% ipython --no-banner

In [1]: import numpy as np

In [2]: from numpy import linalg as LA

In [3]: np.set_printoptions(precision=1, suppress=True, linewidth=100, floatmode="fixed")

In [4]: def rnd(a):
   ...:     return np.round(a, 1) + 0
   ...: 

In [5]: Y = np.array([[0, 2], [2, 1]])

In [6]: Z = np.array([[3, -1, -1], [0, 2, 4], [4, -3, 5]])

In [7]: M = np.block([[Y, np.zeros((2, 3))], [np.zeros((3, 2)), Z]])

In [8]: M
Out[8]: 
array([[ 0.0,  2.0,  0.0,  0.0,  0.0],
       [ 2.0,  1.0,  0.0,  0.0,  0.0],
       [ 0.0,  0.0,  3.0, -1.0, -1.0],
       [ 0.0,  0.0,  0.0,  2.0,  4.0],
       [ 0.0,  0.0,  4.0, -3.0,  5.0]])

In [9]: O = M.astype(float).copy()

In [10]: for j in range(5):
    ...:     O[:, j] -= O[:, :j] @ (O[:, :j].T @ O[:, j])
    ...:     O[:, j] /= LA.norm(O[:, j])
    ...: 

In [11]: rnd(O)
Out[11]: 
array([[ 0.0,  1.0,  0.0,  0.0,  0.0],
       [ 1.0,  0.0,  0.0,  0.0,  0.0],
       [ 0.0,  0.0,  0.6,  0.4, -0.7],
       [ 0.0,  0.0,  0.0,  0.9,  0.4],
       [ 0.0,  0.0,  0.8, -0.3,  0.5]])

In [12]: x0 = np.array([2, 0, 3, 2, 1])

In [13]: target = M @ x0

In [14]: target
Out[14]: array([ 0.0,  4.0,  6.0,  8.0, 11.0])

In [15]: rnd(LA.solve(M, 3 * target))
Out[15]: array([6.0, 0.0, 9.0, 6.0, 3.0])

In [16]: LA.solve(M, target[:-1])
ValueError: solve1: Input operand 1 has a mismatch in its core dimension 0, with gufunc signature (m,m),(m)->(m) (size 4 is different from 5)


In [17]: rnd(LA.solve(M.T, M[3]))
Out[17]: array([0.0, 0.0, 0.0, 1.0, 0.0])

In [18]: rnd(LA.solve(M, target + M[:, 2]))
Out[18]: array([2.0, 0.0, 4.0, 2.0, 1.0])

In [19]: rnd(LA.solve(M, M[:, 3]))
Out[19]: array([0.0, 0.0, 0.0, 1.0, 0.0])

In [20]: (LA.matrix_power((M != 0) + (M.T != 0) + np.eye(5), 5) > 0).astype(int)
Out[20]: 
array([[1, 1, 0, 0, 0],
       [1, 1, 0, 0, 0],
       [0, 0, 1, 1, 1],
       [0, 0, 1, 1, 1],
       [0, 0, 1, 1, 1]])

In [21]: M @ M
Out[21]: 
array([[  4.0,   2.0,   0.0,   0.0,   0.0],
       [  2.0,   5.0,   0.0,   0.0,   0.0],
       [  0.0,   0.0,   5.0,  -2.0, -12.0],
       [  0.0,   0.0,  16.0,  -8.0,  28.0],
       [  0.0,   0.0,  32.0, -25.0,   9.0]])

In [22]: rnd(LA.det(M))
Out[22]: np.float64(-232.0)
